$ ipython --no-banner

In [1]: import numpy as np

In [2]: np.set_printoptions(suppress=True, linewidth=200)

In [3]: def rnd(a):
   ...:     return np.round(a, 1) + 0
   ...: 

In [4]: A = np.array([[0.0, 0.0, 0.7], [0.4, -2.3, -2.0], [-1.0, 0.6, -1.0]])

In [5]: out = np.linalg.inv(A)

In [6]: rnd(out)
Out[6]: 
array([[-2.4, -0.3, -1.1],
       [-1.7, -0.5, -0.2],
       [ 1.4,  0. ,  0. ]])

In [7]: rnd(np.linalg.det(out.T))
Out[7]: np.float64(-0.7)

In [8]: rnd(np.linalg.eigvals(out).sum().real)
Out[8]: np.float64(-2.9)

In [9]: rnd(np.poly(out))
Out[9]: array([1. , 2.9, 2.3, 0.7])

In [10]: rnd(np.linalg.det(out[::-1]))
Out[10]: np.float64(0.7)

In [11]: rnd(np.linalg.eigvals(out))
Out[11]: array([-1.9+0.j , -0.5+0.3j, -0.5-0.3j])

In [12]: out = A / np.sqrt((A ** 2).mean(axis=1, keepdims=True))

In [13]: rnd(np.linalg.norm(out, axis=1))
Out[13]: array([1.7, 1.7, 1.7])

In [14]: np.linalg.matrix_rank(out) == np.linalg.matrix_rank(A)
Out[14]: np.True_

In [15]: rnd(A - A.mean(axis=1, keepdims=True))
Out[15]: 
array([[-0.2, -0.2,  0.5],
       [ 1.7, -1. , -0.7],
       [-0.5,  1.1, -0.5]])

In [16]: mat = np.array([[1.0, 0.0, 0.0, 0.0, 0.0, 0.0],
    ...:     [0.0, -1.0, 0.0, 0.0, 0.0, 0.0],
    ...:     [0.0, 0.0, -1.0, 0.0, 0.0, 0.0],
    ...:     [0.0, 0.0, 0.0, 1.0, 0.0, 0.0],
    ...:     [0.0, 0.0, 0.0, 0.0, 1.0, 0.0],
    ...:     [0.0, 0.0, 0.0, 0.0, 0.0, 1.0]])

In [17]: # equal to its transpose

In [18]: np.allclose(mat, mat.T)
Out[18]: True

In [19]: rnd(np.abs(np.linalg.eigvals(mat)).max())
Out[19]: np.float64(1.0)

In [20]: rnd(np.linalg.det(mat))
Out[20]: np.float64(1.0)

In [21]: np.allclose(mat @ mat.T, mat.T @ mat)
Out[21]: True

In [22]: rnd(np.sort(np.abs(np.linalg.eigvals(mat))))
Out[22]: array([1., 1., 1., 1., 1., 1.])

In [23]: (mat + mat.T) / 2
Out[23]: 
array([[ 1.,  0.,  0.,  0.,  0.,  0.],
       [ 0., -1.,  0.,  0.,  0.,  0.],
       [ 0.,  0., -1.,  0.,  0.,  0.],
       [ 0.,  0.,  0.,  1.,  0.,  0.],
       [ 0.,  0.,  0.,  0.,  1.,  0.],
       [ 0.,  0.,  0.,  0.,  0.,  1.]])

In [24]: mat @ mat
Out[24]: 
array([[1., 0., 0., 0., 0., 0.],
       [0., 1., 0., 0., 0., 0.],
       [0., 0., 1., 0., 0., 0.],
       [0., 0., 0., 1., 0., 0.],
       [0., 0., 0., 0., 1., 0.],
       [0., 0., 0., 0., 0., 1.]])
